$ python -q
>>> import numpy as np
>>> import numpy.linalg as la
>>> np.set_printoptions(precision=2, suppress=True, linewidth=140, sign=" ")
>>> tidy = lambda a: np.round(a, 2) + 0
>>> E = np.array([[1, -1, -1, 1, 1, -1, -1, 1],
...     [1, -1, -1, 1, -1, 1, 1, -1],
...     [1, 1, -1, -1, 1, 1, -1, -1],
...     [1, 1, 1, 1, -1, -1, -1, -1],
...     [1, -1, 1, -1, -1, 1, -1, 1]])
>>> A2 = E[0, 0] * E[1:] - np.outer(E[1:, 0], E[0])
>>> A2
array([[ 0,  0,  0,  0, -2,  2,  2, -2],
       [ 0,  2,  0, -2,  0,  2,  0, -2],
       [ 0,  2,  2,  0, -2,  0,  0, -2],
       [ 0,  0,  2, -2, -2,  2,  0,  0]])
>>> la.matrix_rank(A2), la.matrix_rank(E)
(np.int64(4), np.int64(5))
>>> np.flatnonzero(~A2.round(6).any(axis=1))
array([], dtype=int64)
>>> E[:, 0] / E[0, 0]
array([ 1.,  1.,  1.,  1.,  1.])
>>> U, s, VT = la.svd(A2, full_matrices=False)
>>> print(np.abs(U[:, 0]).round(6).argmax())
0
>>> (s > 1e-8).sum()
np.int64(4)
>>> tidy(s)
array([ 6.32,  2.83,  2.83,  2.83])
>>> print(tidy(s / s[0]))
[ 1.    0.45  0.45  0.45]
>>> U.shape, s.shape, VT.shape
((4, 4), (4,), (4, 8))
>>> tidy(np.abs(VT[0]))
array([ 0.  ,  0.32,  0.32,  0.32,  0.47,  0.47,  0.16,  0.47])
>>> tidy(VT @ VT.T)
array([[ 1.,  0.,  0.,  0.],
       [ 0.,  1.,  0.,  0.],
       [ 0.,  0.,  1.,  0.],
       [ 0.,  0.,  0.,  1.]])
>>> tidy(la.norm(E, axis=0))
array([ 2.24,  2.24,  2.24,  2.24,  2.24,  2.24,  2.24,  2.24])
>>> la.norm(E, axis=1).argmax()
np.int64(0)
>>> tidy(la.norm(E, 1)), tidy(la.norm(E, np.inf))
(np.float64(5.0), np.float64(8.0))
>>> tidy(la.norm(E, axis=1))
array([ 2.83,  2.83,  2.83,  2.83,  2.83])
>>> print(tidy(la.norm(E[3], 1)), tidy(la.norm(E[3], np.inf)))
8.0 1.0
>>> print(tidy(la.norm(E) ** 2 / la.norm(E, 2) ** 2))
5.0
>>> tidy(la.norm(E, "nuc"))
np.float64(14.14)
